>>> import numpy as np
>>> np.set_printoptions(precision=2, suppress=True, linewidth=160)
>>> M2 = np.array([[2, 0, 2, 2, -2, 2, 1]])
>>> F = M2.T @ M2
>>> F
array([[ 4,  0,  4,  4, -4,  4,  2],
       [ 0,  0,  0,  0,  0,  0,  0],
       [ 4,  0,  4,  4, -4,  4,  2],
       [ 4,  0,  4,  4, -4,  4,  2],
       [-4,  0, -4, -4,  4, -4, -2],
       [ 4,  0,  4,  4, -4,  4,  2],
       [ 2,  0,  2,  2, -2,  2,  1]])
>>> np.argsort(-np.linalg.norm(F, axis=0).round(6), kind="stable")[:3]
array([0, 2, 3])
>>> [round(float(x), 2) for x in np.linalg.svd(F, compute_uv=False)[:3]]
[21.0, 0.0, 0.0]
>>> print(round(np.linalg.norm(F, 2) / np.linalg.norm(F), 2))
1.0
>>> np.linalg.matrix_rank(F, rtol=0.1)
np.int64(1)
>>> u = np.array([-1, 0, 2])
>>> print(np.polyval(u, F[5]))
[-14   2 -14 -14 -14 -14  -2]
>>> np.cross(F[5, :3], F[3, :3])
array([0, 0, 0])
>>> np.correlate(F[5], F[3], "full")
array([ 8, 16, -8, 40,  8, -8, 84, -8,  8, 40, -8, 16,  8])
>>> np.array([np.convolve(row, u, "same") for row in F])
array([[  0,   4,  -4,  12,   4, -10,   8],
       [  0,   0,   0,   0,   0,   0,   0],
       [  0,   4,  -4,  12,   4, -10,   8],
       [  0,   4,  -4,  12,   4, -10,   8],
       [  0,  -4,   4, -12,  -4,  10,  -8],
       [  0,   4,  -4,  12,   4, -10,   8],
       [  0,   2,  -2,   6,   2,  -5,   4]])
>>> np.convolve(F[5], u)
array([ -4,   0,   4,  -4,  12,   4, -10,   8,   4])
>>> vals, evecs = np.linalg.eigh(F)
>>> np.round(np.linalg.eigvalsh(F @ F), 2) + 0
array([  0.,   0.,   0.,   0.,   0.,   0., 441.])
>>> np.round(evecs @ np.diag(vals) @ evecs.T, 2) + 0
array([[ 4.,  0.,  4.,  4., -4.,  4.,  2.],
       [ 0.,  0.,  0.,  0.,  0.,  0.,  0.],
       [ 4.,  0.,  4.,  4., -4.,  4.,  2.],
       [ 4.,  0.,  4.,  4., -4.,  4.,  2.],
       [-4.,  0., -4., -4.,  4., -4., -2.],
       [ 4.,  0.,  4.,  4., -4.,  4.,  2.],
       [ 2.,  0.,  2.,  2., -2.,  2.,  1.]])
>>> np.abs(evecs[:, -1]).round(6).argmax()
np.int64(0)
